% ipython --no-banner

In [1]: import numpy as np

In [2]: import numpy.linalg as la

In [3]: np.set_printoptions(precision=2, suppress=True, linewidth=140)

In [4]: rd = lambda a: np.round(a, 2) + 0

In [5]: M = np.array([[0, 1, 0], [-1, 0, 3], [0, -3, 0]])

In [6]: hat = np.triu(np.array([[1, 2, 1], [1, 1, 3], [1, 3, 1]]), 1) + np.eye(3)

In [7]: M2 = hat @ M @ la.inv(hat)

In [8]: print(hat @ M - M @ hat)
[[-2. -3.  3.]
 [ 0. -7.  1.]
 [ 0.  0.  9.]]

In [9]: print(M2)
[[-2.  2.  2.]
 [-1. -7. 25.]
 [ 0. -3.  9.]]

In [10]: print(rd(la.det(M2)))
0.0

In [11]: print(np.trace(M2), np.trace(M))
0.0 0

In [12]: print(la.matrix_rank(M2))
2

In [13]: def softmax(z):
    ...:     e = np.exp(z - z.max(axis=-1, keepdims=True))
    ...:     return e / e.sum(axis=-1, keepdims=True)
    ...: 

In [14]: print(rd(softmax(M[2])))
[0.49 0.02 0.49]

In [15]: print(rd(softmax(M).sum(axis=1)))
[1. 1. 1.]

In [16]: print(rd(softmax(10 * M[2])))
[0.5 0.  0.5]

In [17]: print(rd(softmax(M[2] + -3)))
[0.49 0.02 0.49]

In [18]: S = M @ M.T / np.sqrt(3)

In [19]: print(softmax(S).round(6).argmax(axis=1))
[0 1 2]

In [20]: print(rd(softmax(S)[2] @ M))
[-0.01 -2.98  0.02]

In [21]: print(rd(softmax(S)))
[[0.6  0.34 0.06]
 [0.   0.99 0.  ]
 [0.   0.01 0.99]]

In [22]: print(rd(np.trace(la.pinv(M) @ M)))
2.0

In [23]: print(np.unique(M.round(6), axis=0).shape)
(3, 3)

In [24]: print(rd(M @ la.pinv(M) @ M))
[[ 0.  1.  0.]
 [-1.  0.  3.]
 [ 0. -3.  0.]]

In [25]: print(la.cond(M) > 100)
True

In [26]: print([round(float(x), 2) for x in la.svd(M, compute_uv=False)[:3]])
[3.16, 3.16, 0.0]

In [27]: print(la.matrix_rank(M, rtol=0.1))
2

In [28]: K = 5 * np.eye(3) + np.ones((3, 3))

In [29]: print(K)
[[6. 1. 1.]
 [1. 6. 1.]
 [1. 1. 6.]]

In [30]: ev, V = la.eig(K)

In [31]: print(rd(np.prod(ev)))
200.0

In [32]: print(rd(np.sort(la.eigvals(K @ K))))
[25. 25. 64.]

In [33]: r0 = np.array([0, 1, 3])

In [34]: M2 = K + np.outer(r0, np.eye(3)[0])

In [35]: print(la.matrix_rank(M2 - K))
1

In [36]: print(la.matrix_rank(la.inv(M2) - la.inv(K), tol=1e-8))
1

In [37]: print(rd(la.det(2 * K)), rd(la.det(K)))
1600.0 200.0

In [38]: print(rd(la.eigvals(K).sum().real))
18.0

In [39]: rng = np.random.default_rng(61)

In [40]: mat = np.eye(4, dtype=int)[rng.permutation(4)]

In [41]: print(mat)
[[1 0 0 0]
 [0 0 1 0]
 [0 1 0 0]
 [0 0 0 1]]

In [42]: labels = rng.permutation(4)

In [43]: print(labels)
[1 3 0 2]

In [44]: M2 = mat[labels][:, labels]

In [45]: print(rd(np.sort(np.abs(la.eigvals(M2)))))
[1. 1. 1. 1.]

In [46]: print(rd(la.det(M2)), rd(la.det(mat[labels])))
-1.0 1.0

In [47]: print(np.diag(M2))
[0 1 1 0]

In [48]: ev, V = la.eig(mat)

In [49]: print(np.prod(ev))
-1.0

In [50]: print(rd(np.sort(la.eigvals(la.inv(mat)))))
[-1.  1.  1.  1.]

In [51]: print(mat @ V[:, 0] - ev[0] * V[:, 0])
[0. 0. 0. 0.]

In [52]: ev, V = la.eigh(mat)

In [53]: x0 = np.array([3, 0, -2, 3])

In [54]: print(rd(V * np.abs(ev) @ V.T))
[[1. 0. 0. 0.]
 [0. 1. 0. 0.]
 [0. 0. 1. 0.]
 [0. 0. 0. 1.]]

In [55]: print(rd(V * np.maximum(ev, 0) @ V.T))
[[1.  0.  0.  0. ]
 [0.  0.5 0.5 0. ]
 [0.  0.5 0.5 0. ]
 [0.  0.  0.  1. ]]

In [56]: m1 = np.loadtxt("test18.csv", delimiter=",")

In [57]: print(rd(m1))
[[-0.86  0.51]
 [ 0.51  0.86]]

In [58]: print(rd(la.pinv(m1)))
[[-0.86  0.51]
 [ 0.51  0.86]]

In [59]: print(rd(m1 @ m1.T))
[[1. 0.]
 [0. 1.]]

In [60]: print(rd(m1.T @ m1))
[[1. 0.]
 [0. 1.]]

In [61]: print(rd(m1[:, 1] @ m1[:, 0]))
0.0

In [62]: print(rd(la.norm(m1, axis=0)))
[1. 1.]

In [63]: F = np.loadtxt("mat.csv", delimiter=",")

In [64]: print(F)
[[-1.3 -0.4  0.5 -1.3  0.3  0.3  1.7]
 [-0.8  0.2 -1.4 -1.1  0.1  0.7 -0.3]
 [-1.4 -0.8 -0.2 -0.3 -0.1  2.   0. ]
 [ 0.6 -1.9  0.9  0.8 -0.5  0.6 -1.5]
 [ 1.1  0.9  1.  -0.7  0.6 -0.6 -0.3]
 [ 0.  -1.3 -0.8 -1.   0.7  0.3  1.2]
 [ 0.3 -0.8  1.6  0.6  0.7 -0.7 -0.5]
 [ 0.2  0.1 -0.4 -1.   0.   0.3 -1.6]
 [ 0.  -1.3  0.5  0.1 -0.4 -0.5 -2.1]
 [-0.2 -1.5 -0.2  2.7 -0.6 -0.4  1.1]
 [ 0.7  0.6 -0.2 -0.5  0.9  0.8  1.5]
 [-0.4 -0.1 -0.3  0.4  0.7  0.5 -0.3]
 [-1.7 -0.7  0.4  0.5 -1.1 -0.5 -1.2]
 [-1.6 -0.6  0.4  1.2  0.8 -0.2 -0.4]
 [-0.2  2.1 -1.  -0.1 -1.4  1.  -0.9]
 [-0.9 -0.1  1.3  0.6 -0.5  1.1 -0.2]
 [-0.1  0.1 -0.2 -0.2 -0.7 -0.1  0.1]
 [ 1.1 -2.3  0.7 -0.7  1.   0.5  0.2]
 [ 1.2  0.5  1.  -0.6  0.7  1.1  0.6]
 [ 0.3  0.  -0.4 -0.5 -0.6  1.5  0.1]
 [-0.8  0.6  1.4 -0.6 -1.  -0.5  0.1]
 [ 1.1  1.2 -1.2  0.8  0.3 -0.8  0. ]
 [-0.2 -2.   1.8  1.   0.   0.4  1. ]
 [ 3.5 -0.5 -4.5 12.5  2.5 10.  -8.5]
 [ 0.1 -1.3  1.6  0.   0.5  0.2  0.6]
 [-0.1  0.   0.3 -0.4 -1.1 -1.1  2. ]
 [ 0.9  0.3  0.7 -1.9 -1.  -0.5 -0.9]
 [ 2.1 -1.2  0.6  0.   0.5  0.6  0.1]
 [-0.7  0.3  0.7  1.1 -0.2 -0.8  0.5]
 [-0.9  0.9  1.9  0.   0.3  0.6  1.9]
 [-0.8  0.2  0.7  0.6  1.  -1.  -1.8]
 [-0.9  0.1 -0.6 -1.5  0.   0.3  0.5]]

In [65]: x0 = np.array([0, 0, 2, 2, 1, 2, 0])

In [66]: target = F @ x0

In [67]: print(rd(la.lstsq(F, target)[0]))
[0. 0. 2. 2. 1. 2. 0.]

In [68]: la.solve(F, target)
LinAlgError: Last 2 dimensions of the array must be square


In [69]: target = target + 0.3 * rng.normal(size=32)

In [70]: print(rd(target))
[-1.02 -3.18  2.56  3.57  0.2  -2.05  3.42 -2.37  0.63  3.29  0.95  2.25 -0.08  4.08 -1.35  5.38 -1.66  1.83  3.94  0.75 -0.77 -1.95  6.15
 38.52  3.99 -3.42 -5.18  3.03  1.37  5.65  1.25 -3.76]

In [71]: beta, *_ = la.lstsq(F, target)

In [72]: print([round(float(la.norm(la.solve(F.T @ F + lam * np.eye(7), F.T @ target))), 2) for lam in (0, 1, 10, 100)])
[3.57, 3.47, 2.88, 1.71]

In [73]: print(rd(F.T @ (target - F @ beta)))
[0. 0. 0. 0. 0. 0. 0.]

In [74]: print(rd(beta))
[-0.04  0.03  1.92  1.99  1.09  1.98  0.  ]
